% ipython --no-banner

In [1]: import numpy as np

In [2]: np.set_printoptions(precision=3, suppress=True, linewidth=100, legacy="1.25")

In [3]: tidy = lambda a: np.round(a, 3) + 0

In [4]: O, _ = np.linalg.qr(np.array([[0.2, 1.7, 0.5, 0.5, -0.1],
   ...:     [-1.8, -0.1, 0.1, 1.6, 1.0],
   ...:     [-0.3, 0.9, 0.1, -0.5, -0.2],
   ...:     [-1.0, 0.2, 0.0, -0.3, 0.8],
   ...:     [1.7, 0.4, -0.1, -1.6, 1.9]]))

In [5]: A = O[:, :4]

In [6]: tidy(A)
Out[6]: 
array([[-0.074, -0.858,  0.475, -0.115],
       [ 0.668, -0.041,  0.05 ,  0.607],
       [ 0.111, -0.475, -0.603,  0.288],
       [ 0.371, -0.153, -0.497, -0.657],
       [-0.631, -0.117, -0.401,  0.321]])

In [7]: O = A.astype(float).copy()

In [8]: for j in range(4):
   ...:     O[:, j] -= O[:, :j] @ (O[:, :j].T @ O[:, j])
   ...:     O[:, j] /= np.linalg.norm(O[:, j])
   ...: 

In [9]: tidy(O.T @ O)
Out[9]: 
array([[1., 0., 0., 0.],
       [0., 1., 0., 0.],
       [0., 0., 1., 0.],
       [0., 0., 0., 1.]])

In [10]: s = 5 * 0.9 ** np.arange(8)

In [11]: O, _ = np.linalg.qr(np.array([[0.4, 0.7, 1.0, 0.9, 1.3, -0.9, -0.9, -3.4],
    ...:     [0.5, -0.3, -0.4, -1.4, 0.6, -1.3, 0.0, 0.5],
    ...:     [-0.2, 2.1, -1.2, 0.6, -1.5, 0.6, 0.2, 1.4],
    ...:     [-1.6, -0.7, 0.1, 0.2, -1.5, 1.7, 0.2, -0.7],
    ...:     [0.5, -1.7, 0.8, 0.2, 2.5, -0.6, -0.6, 0.0],
    ...:     [1.3, -0.9, -0.4, -0.9, -1.7, 1.2, -0.9, 0.1],
    ...:     [-0.7, -1.6, 1.1, 0.7, -1.8, 0.3, -1.6, -2.5],
    ...:     [1.5, 1.4, -0.5, -1.5, -0.7, 1.1, -0.3, 0.2]]))

In [12]: rng = np.random.default_rng(562)

In [13]: J = rng.normal(size=(31, 8)) * s @ O

In [14]: tidy(J)
Out[14]: 
array([[  6.639,   0.501,   2.398,   6.212,  -1.266,  -0.706,   4.737,   3.341],
       [  1.903,   2.288,  -0.107,  -0.27 ,   0.919,  -4.524,   2.039,  -1.165],
       [ -0.558,   1.807,   1.976,   2.012,   2.384,  -5.649,  -2.342,  -5.515],
       [ -0.177,  -7.989,  -0.532,   2.821,  -2.467,  -4.48 ,  -0.549,   3.201],
       [ -2.802,  -0.6  ,  -4.273,  -6.408,  -0.882,   1.684,   5.342,  -0.061],
       [  0.905,   2.534,   2.924,  -2.029,   3.428,   0.555,   3.846,  -0.015],
       [ -9.65 ,  -1.427,   6.807,  -1.318,  -2.141,   0.277,  -0.166,  -1.912],
       [  0.833,  -1.724,  -0.504,  -4.451,   2.355,  -3.431,   2.05 ,  -1.414],
       [ -1.612,   2.023,   0.469,  -1.684,   1.96 ,  -4.267,  -2.266,   0.189],
       [  1.816,   1.123,   0.282,  -5.05 ,  -1.361,   4.068,  -4.758,  -4.559],
       [  0.448,   2.895,  -2.032,   4.348,   1.263,  -1.522,   2.14 ,   4.783],
       [ -0.662,  -0.456,  -3.094,  -0.201,   3.105,   2.702,  -3.654,  -3.519],
       [ -1.458,  -1.719,   1.285,   5.233,  -3.946,  -1.263,   3.061,  -0.434],
       [ -2.681,  -2.984,   2.007,  -1.953,   2.944,   1.137,  -0.448,   4.818],
       [ -3.438,   4.169,   4.865,   3.122,   2.941,  -1.211,  -1.3  ,  -2.969],
       [  0.492,   1.493,   1.401,   3.748,   5.989,  -3.413,  -1.459,  -0.708],
       [ -2.142,  -0.991,  -4.64 ,   0.721,   6.377,   0.684,   3.678,   0.668],
       [ -0.228,  -1.   ,  -2.948,   2.477,   2.015,  -5.866,  -4.369,  -3.022],
       [ -2.578,  -3.455,   1.363,  -2.579,  -5.126,   2.009,   2.59 ,  -1.996],
       [  0.058,  -4.182,   1.743,  -1.361,  -4.276,  -3.926,  -2.547,   1.783],
       [  0.261,  -2.374,   2.024,   2.03 ,   0.015,  -6.976,   3.73 ,  -2.658],
       [  5.53 ,  -0.743,   2.398,  -1.494,   0.247,  -6.446,   5.648,   2.101],
       [ -1.518,   1.094,  -0.528,  -5.301,   5.323,   0.432,  -0.495,  -3.697],
       [ -0.576,   1.749,   0.705,  -2.828,  -0.854,  -0.291,  -4.145,  -0.525],
       [  0.239,   2.4  ,  -5.625,  -1.304,  -1.497,   2.63 ,   3.675,   9.403],
       [ -1.745,  -2.02 ,   0.234,  -5.578,   0.301,   2.205,  -8.648,  -0.061],
       [ -0.058,   0.053, -10.121,  -3.696,  -3.108,  -0.855,   2.503,   3.017],
       [ -2.125,  -3.433,  -7.347,   0.424,  -0.204,  -0.387,   1.524,   4.58 ],
       [  3.179,   0.561,   2.732,   0.141,   2.345,  -2.305,  -5.858,  -6.825],
       [ -0.47 ,   0.835,   6.6  ,   3.729,   1.149,  -3.614,  -3.078,  -1.113],
       [  3.728,  -0.332,   2.755,   5.935,  -4.135,   0.553,  -7.513,  -1.167]])

In [15]: Ac = (J - J.mean(axis=0)) / J.std(axis=0)

In [16]: np.argwhere(np.abs(Ac) > 2)
Out[16]: 
array([[ 0,  0],
       [ 3,  1],
       [ 6,  0],
       [16,  4],
       [21,  0],
       [24,  7],
       [25,  6],
       [26,  2],
       [27,  2]])

In [17]: tidy(Ac.std(axis=0))
Out[17]: array([1., 1., 1., 1., 1., 1., 1., 1.])

In [18]: b = np.linalg.lstsq(np.delete(Ac, 1, axis=1), Ac[:, 1])[0]

In [19]: tidy(1 - np.var(Ac[:, 1] - np.delete(Ac, 1, axis=1) @ b))
Out[19]: 0.272

In [20]: np.abs(b).argmax()
Out[20]: 3

In [21]: G = np.cov(J, rowvar=False)

In [22]: G.shape
Out[22]: (8, 8)

In [23]: tidy(np.corrcoef(J[:, 0], J[:, 2])[0, 1])
Out[23]: -0.02

In [24]: tidy(np.polyfit(J[:, 0], J[:, 2], 1))
Out[24]: array([-0.026,  0.097])

In [25]: np.argsort(-J.std(axis=0).round(6), kind="stable")
Out[25]: array([6, 2, 3, 7, 4, 5, 0, 1])

In [26]: tidy(np.median(J, axis=0))
Out[26]: array([-0.228, -0.332,  0.705, -0.27 ,  0.301, -0.855, -0.448, -0.525])

In [27]: np.argwhere(np.triu(np.abs(np.corrcoef(J.T)) > 0.8, 1))
Out[27]: array([], shape=(0, 2), dtype=int64)

In [28]: tidy(np.linalg.eigvalsh(G)[::-1])
Out[28]: array([24.613, 17.877, 11.714,  9.796,  7.561,  6.709,  4.495,  3.064])

In [29]: Y = np.c_[J[:, :5] @ np.array([[0, 2, 1, -1, -2],
    ...:     [2, -3, -3, -1, 2],
    ...:     [3, 0, 0, -3, 2],
    ...:     [1, -3, 2, -2, 0],
    ...:     [-1, 3, 3, -2, 2]]), np.array([-4, -2, -8, -5, -4, 4, -6, 1, -5, 3, -1, -6, -2, 6, -7, -5, 5, 5, 3, -3, 1, 3, 1, -9, 8, -1, 4, 5, -2, -8, -6])]

In [30]: tidy(Y)
Out[30]: 
array([[ 15.674, -10.659,  13.76 , -24.224, -10.012,  -4.   ],
       [  3.065,   0.509,  -2.746,  -5.166,   2.394,  -2.   ],
       [  9.171,  -5.424,   5.197, -15.969,  13.451,  -8.   ],
       [-12.286,   7.75 ,  22.034,   9.052, -21.621,  -5.   ],
       [-19.545,  12.774, -16.464,  30.801,  -5.906,  -4.   ],
       [  8.382,  10.579,  -0.473, -15.007,  15.96 ,   4.   ],
       [ 18.39 , -17.489, -14.427,  -2.426,  25.778,  -6.   ],
       [-11.766,  27.256,   4.169,   6.594,  -1.411,   1.   ],
       [  1.811,   1.638,  -5.17 ,  -2.372,  12.129,  -5.   ],
       [ -0.595,  11.328, -15.738,   9.035,  -3.542,   3.   ],
       [  2.78 , -17.044,   4.246,  -8.468,   3.357,  -1.   ],
       [-13.501,   9.963,   9.621,   4.593,   0.433,  -6.   ],
       [  9.596, -25.296,   2.328,  -3.254,  -5.844,  -2.   ],
       [ -4.844,  18.28 ,  11.197,  -2.338,   9.297,   6.   ],
       [ 23.115, -19.927,  -0.877, -27.453,  30.825,  -7.   ],
       [  4.946,   3.229,  21.477, -25.661,  16.78 ,  -5.   ],
       [-21.558,  15.655,  21.402,   2.858,   5.776,   5.   ],
       [-10.382,   1.159,  13.772,   1.086,  -3.409,   5.   ],
       [ -0.275,  -2.432, -12.748,  17.354,  -9.279,   3.   ],
       [ -0.221,   3.918,  -2.947,  10.171, -13.546,  -3.   ],
       [  3.339,   1.599,  11.488,  -8.05 ,  -1.19 ,   1.   ],
       [  3.969,  18.51 ,   5.509,  -9.487,  -7.256,   3.   ],
       [-10.021,  25.555,   0.566,   1.966,  14.813,   1.   ],
       [  3.638,  -0.477, -14.041,   4.077,   4.352,  -9.   ],
       [-11.882,  -7.3  , -14.059,  19.837,  -9.922,   8.   ],
       [ -9.216,  20.204,  -5.94 ,  13.618,   0.521,  -1.   ],
       [-30.846,   1.491, -16.933,  43.976, -26.236,   4.   ],
       [-28.279,   4.165,   8.412,  27.158, -17.717,   5.   ],
       [  7.116,  11.285,   8.812, -16.91 ,   4.921,  -2.   ],
       [ 24.051, -11.186,   7.929, -29.921,  18.109,  -8.   ],
       [ 17.67 , -21.757,   4.188, -15.258, -10.882,  -6.   ]])

In [31]: print(tidy(np.linalg.norm(Y - J @ np.linalg.lstsq(J, Y)[0], axis=0)))
[ 0.     0.     0.     0.     0.    19.591]

In [32]: tidy(np.linalg.lstsq(J, Y[:, 0])[0])
Out[32]: array([ 0.,  2.,  3.,  1., -1.,  0.,  0.,  0.])

In [33]: np.linalg.matrix_rank(Y)
Out[33]: 6

In [34]: print(tidy(np.linalg.norm(np.linalg.qr(J)[0].T @ Y, axis=0) ** 2 / ((Y ** 2).sum(axis=0) + 1e-12)))
[1.    1.    1.    1.    1.    0.476]
